$ python3 -q
>>> import numpy as np
>>> import numpy.linalg as la
>>> np.set_printoptions(suppress=True, linewidth=120)
>>> K = -2 * np.eye(5) + np.eye(5, k=1)
>>> K
array([[-2.,  1.,  0.,  0.,  0.],
       [ 0., -2.,  1.,  0.,  0.],
       [ 0.,  0., -2.,  1.,  0.],
       [ 0.,  0.,  0., -2.,  1.],
       [ 0.,  0.,  0.,  0., -2.]])
>>> t3 = np.stack([K, -1 * K, K[::-1]])
>>> la.matrix_rank(t3)
array([5, 5, 5])
>>> (t3 @ K.T).shape
(3, 5, 5)
>>> la.matrix_rank(t3.reshape(3, -1))
np.int64(2)
>>> np.round(la.norm(t3, axis=(1, 2)), 2)
array([4.9, 4.9, 4.9])
>>> np.round(la.det(t3), 2)
array([-32.,  32., -32.])
>>> x = np.array([-3, 3, -3, -3, -1])
>>> h1 = np.maximum(K @ x, 0)
>>> np.round(np.tanh(K @ x), 2)
array([ 1.  , -1.  ,  1.  ,  1.  ,  0.96])
>>> h1
array([9., 0., 3., 5., 2.])
>>> K.T @ h1
array([-18.,   9.,  -6.,  -7.,   1.])
>>> q, Rm = la.qr(K)
>>> np.trace(q @ q.T)
np.float64(5.0)
>>> np.allclose(Rm.T @ Rm, K.T @ K)
True
>>> q
array([[ 1.,  0.,  0.,  0.,  0.],
       [-0.,  1.,  0.,  0.,  0.],
       [-0., -0.,  1.,  0.,  0.],
       [-0., -0., -0.,  1.,  0.],
       [-0., -0., -0., -0.,  1.]])
>>> q.shape, Rm.shape
((5, 5), (5, 5))
>>> [int(la.matrix_rank(la.matrix_power(K, p))) for p in range(1, 6)]
[5, 5, 5, 5, 5]
>>> np.prod(np.diag(K)), round(la.det(K), 2)
(np.float64(-32.0), np.float64(-32.0))
>>> la.matrix_rank(K - K[0, 0] * np.eye(5))
np.int64(4)
>>> np.round(np.sort(la.eigvals(K)), 2)
array([-2., -2., -2., -2., -2.])
>>> K @ K
array([[ 4., -4.,  1.,  0.,  0.],
       [ 0.,  4., -4.,  1.,  0.],
       [ 0.,  0.,  4., -4.,  1.],
       [ 0.,  0.,  0.,  4., -4.],
       [ 0.,  0.,  0.,  0.,  4.]])
>>> round(la.det(K), 2)
np.float64(-32.0)
>>> K @ K
array([[ 4., -4.,  1.,  0.,  0.],
       [ 0.,  4., -4.,  1.,  0.],
       [ 0.,  0.,  4., -4.,  1.],
       [ 0.,  0.,  0.,  4., -4.],
       [ 0.,  0.,  0.,  0.,  4.]])
>>> la.determinant(K)
Traceback (most recent call last):
  File "<python-input-28>", line 1, in <module>
    la.determinant(K)
    ^^^^^^^^^^^^^^
AttributeError: module 'numpy.linalg' has no attribute 'determinant'
>>> (K - K.T) / 2
array([[ 0. ,  0.5,  0. ,  0. ,  0. ],
       [-0.5,  0. ,  0.5,  0. ,  0. ],
       [ 0. , -0.5,  0. ,  0.5,  0. ],
       [ 0. ,  0. , -0.5,  0. ,  0.5],
       [ 0. ,  0. ,  0. , -0.5,  0. ]])
>>> (K + K.T) / 2
array([[-2. ,  0.5,  0. ,  0. ,  0. ],
       [ 0.5, -2. ,  0.5,  0. ,  0. ],
       [ 0. ,  0.5, -2. ,  0.5,  0. ],
       [ 0. ,  0. ,  0.5, -2. ,  0.5],
       [ 0. ,  0. ,  0. ,  0.5, -2. ]])
>>> np.allclose(K, K.T)
False
>>> round(np.abs(la.eigvals(K)).max(), 2)
np.float64(2.0)
>>> np.round(np.sort(np.abs(la.eigvals(K))), 2)
array([2., 2., 2., 2., 2.])
